% ipython --no-banner

In [1]: import numpy as np

In [2]: np.set_printoptions(precision=2, suppress=True, linewidth=120)

In [3]: rnd = lambda a: np.round(a, 2) + 0

In [4]: rng = np.random.default_rng(624)

In [5]: z = rng.integers(0, 3, 11)

In [6]: mat = np.triu((z[:, None] == z) & (rng.random((11, 11)) < 0.8), 1).astype(int)

In [7]: mat += mat.T

In [8]: mat
Out[8]: 
array([[0, 1, 0, 0, 0, 1, 0, 0, 1, 0, 1],
       [1, 0, 0, 0, 0, 1, 0, 0, 1, 0, 1],
       [0, 0, 0, 0, 0, 0, 0, 0, 0, 0, 0],
       [0, 0, 0, 0, 0, 0, 0, 0, 1, 0, 1],
       [0, 0, 0, 0, 0, 0, 1, 0, 0, 1, 0],
       [1, 1, 0, 0, 0, 0, 0, 0, 1, 0, 1],
       [0, 0, 0, 0, 1, 0, 0, 0, 0, 1, 0],
       [0, 0, 0, 0, 0, 0, 0, 0, 0, 0, 0],
       [1, 1, 0, 1, 0, 1, 0, 0, 0, 0, 1],
       [0, 0, 0, 0, 1, 0, 1, 0, 0, 0, 0],
       [1, 1, 0, 1, 0, 1, 0, 0, 1, 0, 0]])

In [9]: # symmetric

In [10]: U, sig, vt = np.linalg.svd(mat)

In [11]: V = vt[:(sig > 1e-8).sum()]

In [12]: x = mat[7] + -2 * mat[5] + rng.integers(2) * np.eye(11)[9]

In [13]: x
Out[13]: array([-2., -2.,  0.,  0.,  0.,  0.,  0.,  0., -2.,  1., -2.])

In [14]: np.allclose(V.T @ V @ x, x)
Out[14]: True

In [15]: rnd(np.diag(V.T @ V))
Out[15]: array([1., 1., 0., 1., 1., 1., 1., 0., 1., 1., 1.])

In [16]: print(np.linalg.matrix_rank(np.vstack([mat, x])))
9

In [17]: rnd(V.T @ V)
Out[17]: 
array([[1., 0., 0., 0., 0., 0., 0., 0., 0., 0., 0.],
       [0., 1., 0., 0., 0., 0., 0., 0., 0., 0., 0.],
       [0., 0., 0., 0., 0., 0., 0., 0., 0., 0., 0.],
       [0., 0., 0., 1., 0., 0., 0., 0., 0., 0., 0.],
       [0., 0., 0., 0., 1., 0., 0., 0., 0., 0., 0.],
       [0., 0., 0., 0., 0., 1., 0., 0., 0., 0., 0.],
       [0., 0., 0., 0., 0., 0., 1., 0., 0., 0., 0.],
       [0., 0., 0., 0., 0., 0., 0., 0., 0., 0., 0.],
       [0., 0., 0., 0., 0., 0., 0., 0., 1., 0., 0.],
       [0., 0., 0., 0., 0., 0., 0., 0., 0., 1., 0.],
       [0., 0., 0., 0., 0., 0., 0., 0., 0., 0., 1.]])

In [18]: F = np.load("sample16.npy")

In [19]: F
Out[19]: 
array([[0, 0, 0, 0, 0, 0, 0, 0, 0, 0, 0, 0],
       [0, 0, 0, 0, 0, 0, 0, 0, 0, 0, 0, 0],
       [2, 1, 1, 0, 0, 0, 0, 0, 0, 0, 0, 0],
       [0, 0, 2, 2, 0, 0, 0, 0, 0, 0, 0, 0],
       [1, 1, 0, 1, 0, 0, 0, 0, 0, 0, 0, 0],
       [1, 2, 1, 2, 1, 1, 0, 0, 0, 0, 0, 0],
       [2, 2, 1, 2, 2, 0, 2, 0, 0, 0, 0, 0],
       [0, 0, 1, 1, 0, 1, 0, 1, 0, 0, 0, 0],
       [2, 2, 1, 0, 0, 0, 2, 2, 2, 0, 0, 0],
       [1, 0, 1, 1, 0, 1, 0, 1, 1, 0, 0, 0],
       [1, 0, 1, 0, 0, 1, 0, 2, 0, 1, 2, 0],
       [1, 1, 0, 2, 2, 0, 1, 0, 1, 2, 1, 0]])

In [20]: # rank 10

In [21]: rk = np.linalg.matrix_rank(mat)

In [22]: rk
Out[22]: np.int64(9)

In [23]: ns = np.linalg.svd(mat)[2][rk:].T

In [24]: [int(np.linalg.matrix_rank(mat[:i])) for i in range(1, len(mat) + 1)]
Out[24]: [1, 2, 2, 3, 4, 5, 6, 6, 7, 8, 9]

In [25]: [int(np.linalg.matrix_rank(mat[:, :j + 1])) for j in range(11)]
Out[25]: [1, 2, 2, 3, 4, 5, 6, 6, 7, 8, 9]

In [26]: print(rnd(mat @ ns))
[[0. 0.]
 [0. 0.]
 [0. 0.]
 [0. 0.]
 [0. 0.]
 [0. 0.]
 [0. 0.]
 [0. 0.]
 [0. 0.]
 [0. 0.]
 [0. 0.]]
